% ipython --no-banner

In [1]: import numpy as np

In [2]: np.set_printoptions(precision=4, suppress=True, linewidth=160, legacy="1.25")

In [3]: K = np.loadtxt("data.csv", delimiter=",")

In [4]: K
Out[4]: 
array([[ 1.    ,  0.    ,  0.    ,  0.    ],
       [ 0.    ,  0.309 , -0.9511,  0.    ],
       [ 0.    ,  0.9511,  0.309 ,  0.    ],
       [ 0.    ,  0.    ,  0.    ,  1.    ]])

In [5]: np.linalg.matrix_power(K, 3)
Out[5]: 
array([[ 1.    ,  0.    ,  0.    ,  0.    ],
       [ 0.    , -0.809 ,  0.5878,  0.    ],
       [ 0.    , -0.5878, -0.809 ,  0.    ],
       [ 0.    ,  0.    ,  0.    ,  1.    ]])

In [6]: np.allclose(K, K.T)
Out[6]: False

In [7]: round(np.trace(K), 4)
Out[7]: 2.618

In [8]: np.linalg.determinant(K)
---------------------------------------------------------------------------
AttributeError                            Traceback (most recent call last)
Cell In[8], line 1
----> 1 np.linalg.determinant(K)

AttributeError: module 'numpy.linalg' has no attribute 'determinant'

In [9]: round(np.linalg.det(K), 4)
Out[9]: 1.0

In [10]: np.sort(np.abs(np.linalg.eigvals(K)))
Out[10]: array([1., 1., 1., 1.])

In [11]: assert K == K.T
---------------------------------------------------------------------------
ValueError                                Traceback (most recent call last)
Cell In[11], line 1
----> 1 assert K == K.T

ValueError: The truth value of an array with more than one element is ambiguous. Use a.any() or a.all()

In [12]: (K - K.T) / 2
Out[12]: 
array([[ 0.    ,  0.    ,  0.    ,  0.    ],
       [ 0.    ,  0.    , -0.9511,  0.    ],
       [ 0.    ,  0.9511,  0.    ,  0.    ],
       [ 0.    ,  0.    ,  0.    ,  0.    ]])

In [13]: K @ K
Out[13]: 
array([[ 1.    ,  0.    ,  0.    ,  0.    ],
       [ 0.    , -0.809 , -0.5878,  0.    ],
       [ 0.    ,  0.5878, -0.809 ,  0.    ],
       [ 0.    ,  0.    ,  0.    ,  1.    ]])
